% python3 -q
>>> import numpy as np
>>> from numpy import linalg as LA
>>> np.set_printoptions(precision=2, suppress=True, linewidth=100)
>>> feats = np.loadtxt("sample3.csv", delimiter=",")
>>> feats
array([[ 1.4 ,  0.74, -0.79,  2.42],
       [-1.23, -0.54,  0.88, -2.53],
       [-1.93, -2.12, -0.74,  0.5 ],
       [ 1.59,  0.98, -0.66,  2.26],
       [ 2.02,  2.12,  0.61, -0.18],
       [ 0.59, -0.17, -1.13,  2.71],
       [-0.69, -1.36, -1.26,  2.26],
       [ 1.9 ,  2.11,  0.77, -0.58],
       [-0.35, -1.06, -1.27,  2.48],
       [-0.47,  0.3 ,  1.17, -2.71],
       [-1.25, -1.78, -1.15,  1.72],
       [-1.94, -2.12, -0.72,  0.45],
       [-1.29, -1.8 , -1.14,  1.68],
       [ 2.1 ,  1.84,  0.03,  1.1 ],
       [ 0.08, -0.67, -1.24,  2.65],
       [-1.79, -1.26,  0.48, -2.  ],
       [ 0.24, -0.52, -1.21,  2.68],
       [-2.13, -1.94, -0.16, -0.83],
       [-2.1 , -1.83, -0.02, -1.1 ],
       [ 0.9 ,  0.16, -1.03,  2.66],
       [ 0.15,  0.89,  1.26, -2.57],
       [-0.45, -1.15, -1.27,  2.42],
       [-1.25, -1.77, -1.15,  1.73],
       [ 1.99,  2.12,  0.67, -0.3 ],
       [-1.76, -2.06, -0.9 ,  0.92],
       [ 1.04,  0.32, -0.98,  2.62],
       [-1.84, -1.34,  0.43, -1.91],
       [ 1.21,  0.51, -0.9 ,  2.55],
       [-1.36, -0.7 ,  0.81, -2.45],
       [-0.64,  0.11,  1.12, -2.71],
       [-1.85, -2.1 , -0.82,  0.71],
       [ 0.22,  0.95,  1.27, -2.54],
       [ 0.51,  1.2 ,  1.27, -2.39],
       [-0.83, -1.47, -1.24,  2.15],
       [ 1.1 ,  1.66,  1.19, -1.9 ],
       [ 2.05,  2.11,  0.56, -0.04]])
>>> U, sigma, Vt = LA.svd(feats)
>>> vecs = Vt[:(sigma > 1e-8).sum()]
>>> rng = np.random.default_rng(71)
>>> x = feats[31] + -1 * feats[22] + rng.integers(2) * np.eye(4)[0]
>>> x
array([ 2.46,  2.72,  2.42, -4.27])
>>> np.allclose(vecs.T @ vecs @ x, x)
False
>>> vecs.T @ vecs
array([[ 0.5 ,  0.47,  0.06,  0.16],
       [ 0.47,  0.5 ,  0.16, -0.07],
       [ 0.06,  0.16,  0.18, -0.35],
       [ 0.16, -0.07, -0.35,  0.82]])
>>> LA.matrix_rank(np.vstack([feats, x]))
np.int64(3)
>>> np.diag(vecs.T @ vecs)
array([0.5 , 0.5 , 0.18, 0.82])
>>> Xs = feats - feats.mean(axis=0)
>>> U, sigma, Vt = LA.svd(Xs, full_matrices=False)
>>> LA.matrix_rank(Xs)
np.int64(2)
>>> (np.sign(U[:, 0]) == np.sign(U[0, 0])).astype(int)
array([1, 0, 1, 1, 0, 1, 1, 0, 1, 0, 1, 1, 1, 0, 1, 0, 1, 0, 0, 1, 0, 1, 1, 0, 1, 1, 0, 1, 0, 0, 1,
       0, 0, 1, 0, 0])
>>> np.abs(Vt[0]).argmax()
np.int64(3)
>>> round((sigma ** 2).sum() ** 2 / (sigma ** 4).sum(), 2)
np.float64(1.96)
>>> dist = LA.norm(feats[:, None] - feats[None], axis=-1)
>>> LA.matrix_rank(dist ** 2)
np.int64(3)
>>> dist.shape
(36, 36)
>>> (dist + 1e9 * np.eye(36)).round(6).argmin(axis=1)
array([27, 28, 11,  0, 23, 19, 33, 23, 21, 29, 22,  2, 10, 35, 16, 26, 14, 18, 17, 25, 31,  8, 10,
        4, 30, 19, 15, 25,  1,  9,  2, 20, 31,  6, 32,  4])
>>> arr = np.load("layer10.npy")
>>> arr
array([[-0.96, -1.1 ,  2.15, -6.2 , -1.81],
       [-3.28, -3.87,  3.51, -4.3 , -1.21],
       [ 3.62,  4.16, -2.06, -2.99, -0.9 ],
       [ 1.22,  1.3 , -0.67, -1.1 , -0.37],
       [-3.36, -3.77,  3.63, -4.24, -1.25],
       [ 1.16,  1.34, -0.68, -0.99, -0.26],
       [ 0.14,  0.18,  0.51, -2.46, -0.76],
       [-0.92, -1.11,  2.23, -6.17, -1.84],
       [ 0.03,  0.06,  0.05, -0.02,  0.  ],
       [-3.31, -3.97,  3.67, -4.17, -1.22],
       [ 2.5 ,  2.96, -0.87, -4.31, -1.25],
       [ 2.49,  2.8 , -0.83, -4.38, -1.36],
       [ 2.48,  2.86, -0.89, -4.4 , -1.26],
       [-3.32, -3.87,  3.62, -4.14, -1.22],
       [ 1.36,  1.48, -0.31, -3.32, -1.  ],
       [-2.16, -2.66,  2.24, -2.83, -0.82],
       [-3.3 , -3.86,  3.55, -4.13, -1.18],
       [-2.19, -2.57,  2.37, -2.87, -0.77],
       [ 1.41,  1.62,  0.38, -5.88, -1.7 ]])
>>> Xs = arr - arr.mean(axis=0)
>>> vecs = LA.svd(Xs)[2][:2]
>>> B = Xs - Xs @ vecs.T @ vecs
>>> np.diag(vecs.T @ vecs)
array([0.34, 0.46, 0.24, 0.88, 0.08])
>>> Xs = (arr - arr.mean(axis=0)) / arr.std(axis=0)
>>> Xs.std(axis=0)
array([1., 1., 1., 1., 1.])
>>> np.argwhere(np.abs(Xs) > 2)
array([[8, 3],
       [8, 4]])
>>> b = LA.lstsq(np.delete(Xs, 3, axis=1), Xs[:, 3])[0]
>>> np.abs(b).argmax()
np.int64(3)
>>> round(float(1 - np.var(Xs[:, 3] - np.delete(Xs, 3, axis=1) @ b)), 2)
1.0
>>> U, sigma, Vt = LA.svd(arr)
>>> sigma
array([20.78, 15.28,  0.27,  0.16,  0.11])
>>> B = U[:, :2] @ np.diag(sigma[:2]) @ Vt[:2]
>>> np.round(np.abs(arr - B).max(), 2)
np.float64(0.12)
>>> np.round(LA.norm(arr - B) / LA.norm(arr), 2)
np.float64(0.01)
>>> W0 = np.load("dump.npy")
>>> W0
array([[-0.11,  1.14,  0.15,  0.1 ,  0.91],
       [ 1.14, -0.35, -0.36, -1.59, -0.27],
       [ 0.15, -0.36, -1.05, -0.97,  0.1 ],
       [ 0.1 , -1.59, -0.97, -0.57, -0.53],
       [ 0.91, -0.27,  0.1 , -0.53,  1.07]])
>>> np.round(np.poly(W0), 2) + 0
array([ 1.,  1., -7., -1.,  6.,  0.])
>>> np.round(np.einsum("ij,ji->", W0, W0), 2)
np.float64(15.0)
>>> np.kron(np.eye(2, dtype=int), W0)
array([[-0.11,  1.14,  0.15,  0.1 ,  0.91, -0.  ,  0.  ,  0.  ,  0.  ,  0.  ],
       [ 1.14, -0.35, -0.36, -1.59, -0.27,  0.  , -0.  , -0.  , -0.  , -0.  ],
       [ 0.15, -0.36, -1.05, -0.97,  0.1 ,  0.  , -0.  , -0.  , -0.  ,  0.  ],
       [ 0.1 , -1.59, -0.97, -0.57, -0.53,  0.  , -0.  , -0.  , -0.  , -0.  ],
       [ 0.91, -0.27,  0.1 , -0.53,  1.07,  0.  , -0.  ,  0.  , -0.  ,  0.  ],
       [-0.  ,  0.  ,  0.  ,  0.  ,  0.  , -0.11,  1.14,  0.15,  0.1 ,  0.91],
       [ 0.  , -0.  , -0.  , -0.  , -0.  ,  1.14, -0.35, -0.36, -1.59, -0.27],
       [ 0.  , -0.  , -0.  , -0.  ,  0.  ,  0.15, -0.36, -1.05, -0.97,  0.1 ],
       [ 0.  , -0.  , -0.  , -0.  , -0.  ,  0.1 , -1.59, -0.97, -0.57, -0.53],
       [ 0.  , -0.  ,  0.  , -0.  ,  0.  ,  0.91, -0.27,  0.1 , -0.53,  1.07]])
>>> np.round(LA.det(2 * W0), 2), np.round(LA.det(W0), 2)
(np.float64(-0.0), np.float64(-0.0))
>>> U, sigma, Vt = LA.svd(W0, full_matrices=False)
>>> np.round(U.T @ W0 @ Vt.T, 2) + 0
array([[3., 0., 0., 0., 0.],
       [0., 2., 0., 0., 0.],
       [0., 0., 1., 0., 0.],
       [0., 0., 0., 1., 0.],
       [0., 0., 0., 0., 0.]])
>>> np.round(U.T @ U, 2) + 0
array([[1., 0., 0., 0., 0.],
       [0., 1., 0., 0., 0.],
       [0., 0., 1., 0., 0.],
       [0., 0., 0., 1., 0.],
       [0., 0., 0., 0., 1.]])
>>> np.round(sigma / sigma[0], 2) + 0
array([1.  , 0.67, 0.33, 0.33, 0.  ])
>>> np.round(Vt @ Vt.T, 2) + 0
array([[1., 0., 0., 0., 0.],
       [0., 1., 0., 0., 0.],
       [0., 0., 1., 0., 0.],
       [0., 0., 0., 1., 0.],
       [0., 0., 0., 0., 1.]])
>>> U.shape, sigma.shape, Vt.shape
((5, 5), (5,), (5, 5))
>>> sigma.round(2) + 0
array([3., 2., 1., 1., 0.])
>>> np.abs(Vt[0])
array([0.33, 0.57, 0.42, 0.6 , 0.18])
>>> np.allclose(U * sigma @ Vt, W0)
True
>>> round(float(np.sqrt((sigma ** 2).sum())), 2), np.round(LA.norm(W0), 2)
(3.87, np.float64(3.87))
>>> A = np.array([[1, 2, 1, 2], [3, 3, 3, 3], [1, 2, 1, 2], [3, 3, 3, 3]])
>>> B = A + rng.integers(-2, 3, (4, 2)) @ rng.integers(-2, 3, (2, 4))
>>> B
array([[2, 4, 3, 0],
       [3, 3, 3, 3],
       [0, 0, 0, 5],
       [2, 1, 0, 4]])
>>> B - A
array([[ 1,  2,  2, -2],
       [ 0,  0,  0,  0],
       [-1, -2, -1,  3],
       [-1, -2, -3,  1]])
>>> np.round(LA.svd(B - A, compute_uv=False), 2) + 0
array([6.24, 2.  , 0.  , 0.  ])
>>> LA.matrix_rank(B - A, tol=1e-8)
np.int64(2)
>>> np.abs(B - A).sum(axis=1)
array([7, 0, 7, 7])
>>> round(float(np.abs(LA.eigvals(A)).max()), 2)
9.29
>>> np.trace(A)
np.int64(8)
>>> assert A == A.T
Traceback (most recent call last):
  File "<python-input-66>", line 1, in <module>
    assert A == A.T
           ^^^^^^^^
ValueError: The truth value of an array with more than one element is ambiguous. Use a.any() or a.all()
>>> LA.matrix_power(A, 3)
array([[124, 152, 124, 152],
       [228, 276, 228, 276],
       [124, 152, 124, 152],
       [228, 276, 228, 276]])
>>> (A - A.T) / 2
array([[ 0. , -0.5,  0. , -0.5],
       [ 0.5,  0. ,  0.5,  0. ],
       [ 0. , -0.5,  0. , -0.5],
       [ 0.5,  0. ,  0.5,  0. ]])
>>> np.allclose(A, A.T)
False
>>> np.allclose(A @ A.T, A.T @ A)
False
>>> LA.determinant(A)
Traceback (most recent call last):
  File "<python-input-71>", line 1, in <module>
    LA.determinant(A)
    ^^^^^^^^^^^^^^
AttributeError: module 'numpy.linalg' has no attribute 'determinant'
>>> np.round(np.sort(np.abs(LA.eigvals(A))), 2) + 0
array([0.  , 0.  , 1.29, 9.29])
>>> np.allclose(A[:-1].T @ LA.lstsq(A[:-1].T, A[-1])[0], A[-1])
True
>>> LA.lstsq(A[:-1].T, A[-1])[2]
np.int32(2)
>>> A @ LA.pinv(A) @ A
array([[1., 2., 1., 2.],
       [3., 3., 3., 3.],
       [1., 2., 1., 2.],
       [3., 3., 3., 3.]])
>>> round(np.trace(LA.pinv(A) @ A), 2)
np.float64(2.0)
>>> np.unique(A.round(6), axis=0).shape
(2, 4)
>>> np.abs(np.diag(LA.qr(A)[1])) > 1e-9
array([ True,  True, False, False])
>>> B = np.array([[1, 1], [1, -1]])
>>> mat = np.kron(B, np.kron(B, B))[rng.permutation(8)][:5]
>>> mat
array([[ 1,  1,  1,  1, -1, -1, -1, -1],
       [ 1, -1,  1, -1,  1, -1,  1, -1],
       [ 1, -1, -1,  1,  1, -1, -1,  1],
       [ 1, -1, -1,  1, -1,  1,  1, -1],
       [ 1, -1,  1, -1, -1,  1, -1,  1]])
>>> mat.reshape(2, -1)
array([[ 1,  1,  1,  1, -1, -1, -1, -1,  1, -1,  1, -1,  1, -1,  1, -1,  1, -1, -1,  1],
       [ 1, -1, -1,  1,  1, -1, -1,  1, -1,  1,  1, -1,  1, -1,  1, -1, -1,  1, -1,  1]])
>>> mat.ravel(order="F")
array([ 1,  1,  1,  1,  1,  1, -1, -1, -1, -1,  1,  1, -1, -1,  1,  1, -1,  1,  1, -1, -1,  1,  1,
       -1, -1, -1, -1, -1,  1,  1, -1,  1, -1,  1, -1, -1, -1,  1, -1,  1])
>>> T = mat.reshape(5, 2, -1)
>>> np.einsum("ihd,jhd->hij", T, T).shape
(2, 5, 5)
>>> T.transpose(1, 0, 2)
array([[[ 1,  1,  1,  1],
        [ 1, -1,  1, -1],
        [ 1, -1, -1,  1],
        [ 1, -1, -1,  1],
        [ 1, -1,  1, -1]],

       [[-1, -1, -1, -1],
        [ 1, -1,  1, -1],
        [ 1, -1, -1,  1],
        [-1,  1,  1, -1],
        [-1,  1, -1,  1]]])
>>> T.sum(axis=1)
array([[ 0,  0,  0,  0],
       [ 2, -2,  2, -2],
       [ 2, -2, -2,  2],
       [ 0,  0,  0,  0],
       [ 0,  0,  0,  0]])
>>> T.shape
(5, 2, 4)
>>> np.swapaxes(T, 1, 2)[4]
array([[ 1, -1],
       [-1,  1],
       [ 1, -1],
       [-1,  1]])
>>> T[:, 0]
array([[ 1,  1,  1,  1],
       [ 1, -1,  1, -1],
       [ 1, -1, -1,  1],
       [ 1, -1, -1,  1],
       [ 1, -1,  1, -1]])
>>> gram = mat.T @ mat
>>> (mat @ mat.T).shape
(5, 5)
>>> np.diag(gram)
array([5, 5, 5, 5, 5, 5, 5, 5])
>>> np.round(LA.eigvalsh(gram)[::-1], 2) + 0
array([8., 8., 8., 8., 8., 0., 0., 0.])
>>> B = mat[0, 0] * mat[1:] - np.outer(mat[1:, 0], mat[0])
>>> B
array([[ 0, -2,  0, -2,  2,  0,  2,  0],
       [ 0, -2, -2,  0,  2,  0,  0,  2],
       [ 0, -2, -2,  0,  0,  2,  2,  0],
       [ 0, -2,  0, -2,  0,  2,  0,  2]])
>>> LA.matrix_rank(B), LA.matrix_rank(mat)
(np.int64(4), np.int64(5))
>>> np.flatnonzero(~B.round(6).any(axis=1))
array([], dtype=int64)
>>> mat[:, 0] / mat[0, 0]
array([1., 1., 1., 1., 1.])
>>> u = np.array([5, 1])
>>> np.polyval(u, B[1])
array([ 1, -9, -9,  1, 11,  1,  1, 11])
>>> np.correlate(B[1], B[3], "full")
array([ 0, -4, -4, -4,  0,  4,  8,  8,  0,  4, -4, -4,  0, -4,  0])
>>> np.array([np.convolve(row, u, "same") for row in B])
array([[  0, -10,  -2, -10,   8,   2,  10,   2],
       [  0, -10, -12,  -2,  10,   2,   0,  10],
       [  0, -10, -12,  -2,   0,  10,  12,   2],
       [  0, -10,  -2, -10,  -2,  10,   2,  10]])
>>> W = np.array([[1, 3, 0, 2],
...     [0, 2, 1, 0],
...     [0, 0, 1, 3],
...     [3, 2, 1, 1],
...     [2, 2, 3, 3],
...     [1, 1, 3, 3],
...     [3, 1, 1, 1],
...     [1, 0, 2, 1]])
>>> b = np.array([9, -2, 4, -4])
>>> hid = np.maximum(mat @ W + b, 0)
>>> hid
array([[ 6,  1,  0,  0],
       [10,  0,  2,  0],
       [12,  1,  4,  0],
       [14,  1,  2,  0],
       [ 4,  0,  4,  0]])
>>> LA.matrix_rank(hid)
np.int64(3)
>>> Z = np.array([[-1, -1, -1], [2, 0, -2], [-2, 1, -1], [1, 1, 2]])
>>> hid @ Z
array([[ -4,  -6,  -8],
       [-14,  -8, -12],
       [-18,  -8, -18],
       [-16, -12, -18],
       [-12,   0,  -8]])
